$ python -q
>>> import numpy as np
>>> np.set_printoptions(suppress=True, linewidth=120)
>>> def rnd(a):
...     return np.round(a, 3) + 0
... 
>>> O, _ = np.linalg.qr(np.array([[2.1, -0.6, -0.2, 1.5, 1.0],
...     [1.8, 0.0, -1.0, -0.6, 1.7],
...     [0.0, 0.1, 0.5, 0.8, -0.5],
...     [0.5, 1.3, -0.7, 0.1, 1.0],
...     [1.0, -1.3, 0.6, 1.0, 0.6]]))
>>> X = O[:, :3]
>>> rnd(X)
array([[-0.704,  0.082, -0.235],
       [-0.603, -0.211,  0.497],
       [ 0.   , -0.055, -0.737],
       [-0.168, -0.77 , -0.303],
       [-0.335,  0.594, -0.251]])
>>> # columns are unit length and at right angles
>>> u, v = X[2], X[1]
>>> rnd(u @ v)
np.float64(-0.355)
>>> rnd(u @ u)
np.float64(0.546)
>>> p = (u @ v) / (u @ u) * u
>>> rnd(np.linalg.norm(u + v) ** 2 + np.linalg.norm(u - v) ** 2)
np.float64(2.404)
>>> th = np.radians(72)
>>> r_ = np.eye(3)
>>> r_[1, 1] = r_[2, 2] = np.cos(th)
>>> r_[1, 2], r_[2, 1] = -np.sin(th), np.sin(th)
>>> rnd(r_)
array([[ 1.   ,  0.   ,  0.   ],
       [ 0.   ,  0.309, -0.951],
       [ 0.   ,  0.951,  0.309]])
>>> M2 = X @ r_.T
>>> np.allclose(X @ X.T, M2 @ M2.T)
True
>>> rnd(np.linalg.svd(X, compute_uv=False)), rnd(np.linalg.svd(M2, compute_uv=False))
(array([1., 1., 1.]), array([1., 1., 1.]))
>>> rnd(np.linalg.det(r_)), rnd(np.trace(r_))
(np.float64(1.0), np.float64(1.618))
>>> rnd(np.linalg.pinv(r_))
array([[ 1.   ,  0.   ,  0.   ],
       [ 0.   ,  0.309,  0.951],
       [ 0.   , -0.951,  0.309]])
>>> r_[:, 1] @ r_[:, 0]
np.float64(0.0)
>>> rnd(np.linalg.norm(r_, axis=0))
array([1., 1., 1.])
>>> rnd(X.T @ X)
array([[1., 0., 0.],
       [0., 1., 0.],
       [0., 0., 1.]])
>>> rnd(np.linalg.norm(X, axis=0))
array([1., 1., 1.])
>>> rnd(X[:, 2] @ X[:, 0])
np.float64(0.0)
>>> feats = np.load("dump.npy")
>>> rnd(feats)
array([[-0.189,  0.595, -0.751, -0.216],
       [-0.945,  0.004,  0.159,  0.286],
       [-0.189, -0.785, -0.475, -0.35 ],
       [ 0.189, -0.171, -0.431,  0.865]])
>>> x = np.array([-2, 1, 5, 8])
>>> rnd(np.abs(np.linalg.eigvals(feats)))
array([1., 1., 1., 1.])
>>> rnd(feats.T @ (feats @ x))
array([-2.,  1.,  5.,  8.])
>>> rnd(np.linalg.inv(feats))
array([[-0.189, -0.945, -0.189,  0.189],
       [ 0.595,  0.004, -0.785, -0.171],
       [-0.751,  0.159, -0.475, -0.431],
       [-0.216,  0.286, -0.35 ,  0.865]])
>>> [p for p in range(1, 25) if np.allclose(np.linalg.matrix_power(feats, p), np.eye(4))]
[]
>>> rng = np.random.default_rng(11)
>>> z = rng.permutation(4)
>>> M2 = feats[:, z] * rng.choice([-1, 1], 4)
>>> rnd(M2)
array([[ 0.216,  0.595, -0.189, -0.751],
       [-0.286,  0.004, -0.945,  0.159],
       [ 0.35 , -0.785, -0.189, -0.475],
       [-0.865, -0.171,  0.189, -0.431]])
>>> Uu, _, vt = np.linalg.svd(feats.T @ M2)
>>> rnd(Uu @ vt)
array([[ 0.,  0.,  1.,  0.],
       [ 0.,  1.,  0.,  0.],
       [ 0.,  0.,  0.,  1.],
       [-1.,  0.,  0.,  0.]])
>>> x = np.array([-8, -1, 8, 4])
>>> 4 - np.linalg.matrix_rank(M2 - np.eye(4), tol=1e-8)
np.int64(0)
>>> [p for p in range(1, 25) if np.allclose(np.linalg.matrix_power(M2, p), np.eye(4))]
[]
>>> rnd(np.abs(np.linalg.eigvals(M2)))
array([1., 1., 1., 1.])
>>> rnd(M2.T @ (M2 @ x))
array([-8., -1.,  8.,  4.])
>>> rnd(np.linalg.det(feats.T))
np.float64(-1.0)
>>> rnd(np.linalg.eigvals(feats))
array([-1.   +0.j   ,  0.103+0.995j,  0.103-0.995j,  1.   +0.j   ])
>>> rnd(np.linalg.norm(feats, axis=0))
array([1., 1., 1., 1.])
>>> rnd(feats @ feats.T)
array([[1., 0., 0., 0.],
       [0., 1., 0., 0.],
       [0., 0., 1., 0.],
       [0., 0., 0., 1.]])
>>> rnd(np.linalg.svd(feats, compute_uv=False))
array([1., 1., 1., 1.])
>>> rnd(np.linalg.pinv(feats))
array([[-0.189, -0.945, -0.189,  0.189],
       [ 0.595,  0.004, -0.785, -0.171],
       [-0.751,  0.159, -0.475, -0.431],
       [-0.216,  0.286, -0.35 ,  0.865]])
>>> E = np.load("arr.npy")
>>> E
array([[-1,  3, -1],
       [ 0,  0,  0],
       [ 0,  0,  0],
       [ 1, -2,  1],
       [-2, -1, -2],
       [-3,  1, -3],
       [ 1, -2,  1],
       [ 0,  0,  0],
       [ 1, -2,  1],
       [ 1, -2,  1],
       [-3,  1, -3],
       [ 0,  0,  0],
       [-3,  1, -3],
       [ 0,  0,  0],
       [ 0,  0,  0],
       [ 2,  2,  2],
       [-2, -1, -2],
       [ 0,  0,  0],
       [ 0,  0,  0],
       [ 0,  0,  0],
       [ 0,  0,  0]])
>>> z = E[:, 0] > np.median(E[:, 0])
>>> u = E[z].mean(axis=0) - E[~z].mean(axis=0)
>>> rnd((((E - E.mean(axis=0)) @ u > 0) == z).mean())
np.float64(0.524)
>>> z.astype(int)
array([0, 0, 0, 1, 0, 0, 1, 0, 1, 1, 0, 0, 0, 0, 0, 1, 0, 0, 0, 0, 0])
>>> u
array([ 2.075, -1.45 ,  2.075])
>>> ((E - E.mean(axis=0)) @ u > 0).astype(int)
array([0, 1, 1, 1, 0, 0, 1, 1, 1, 1, 0, 1, 0, 1, 1, 1, 0, 1, 1, 1, 1])
>>> Xc = E - E.mean(axis=0)
>>> V = np.linalg.svd(Xc)[2][:2]
>>> M2 = Xc - Xc @ V.T @ V
>>> rnd(np.diag(V.T @ V))
array([0.5, 1. , 0.5])
>>> C = E[[10, 3]].astype(float)
>>> for _ in range(6):
...     z = np.linalg.norm(E[:, None] - C, axis=-1).argmin(axis=1)
...     C = np.array([E[z == j].mean(axis=0) for j in range(2)])
... 
>>> z
array([0, 1, 1, 1, 0, 0, 1, 1, 1, 1, 0, 1, 0, 1, 1, 1, 0, 1, 1, 1, 1])
>>> rnd(C[1] - C[0])
array([ 2.733, -1.067,  2.733])
>>> data = np.loadtxt("case18.csv", delimiter=",")
>>> data
array([[-3.11 , -3.567, -1.589,  0.282],
       [-0.024,  2.32 , -3.01 ,  3.249],
       [ 3.453, -0.351, -1.341,  3.34 ],
       [-3.166,  3.802,  0.144, -0.707],
       [-0.25 ,  3.989,  0.774, -2.904],
       [ 0.052, -2.876,  3.075, -2.696],
       [ 1.196, -1.967, -4.03 ,  1.861],
       [ 3.806, -2.48 , -0.343, -2.061],
       [ 2.818, -3.738,  1.714,  0.386],
       [ 0.107,  1.974, -4.128,  2.013],
       [-0.02 , -2.485, -0.738,  4.276],
       [-0.825, -4.435,  1.559,  1.49 ],
       [ 3.36 , -1.71 ,  3.084, -1.129]])
>>> x = np.array([3, 3, 0])
>>> y = X @ x
>>> rnd(np.linalg.lstsq(X, y)[0])
array([3., 3., 0.])
>>> y = y + 0.1 * rng.normal(size=5)
>>> rnd(y)
array([-1.896, -2.497, -0.107, -2.818,  0.851])
>>> coef, *_ = np.linalg.lstsq(X, y)
>>> [round(float(np.linalg.norm(np.linalg.solve(X.T @ X + lam * np.eye(3), X.T @ y))), 2) for lam in (0, 1, 10, 100)]
[4.3, 2.15, 0.39, 0.04]
>>> rnd(X.T @ (y - X @ coef))
array([0., 0., 0.])
>>> rnd(np.linalg.norm(y - X @ coef))
np.float64(0.051)
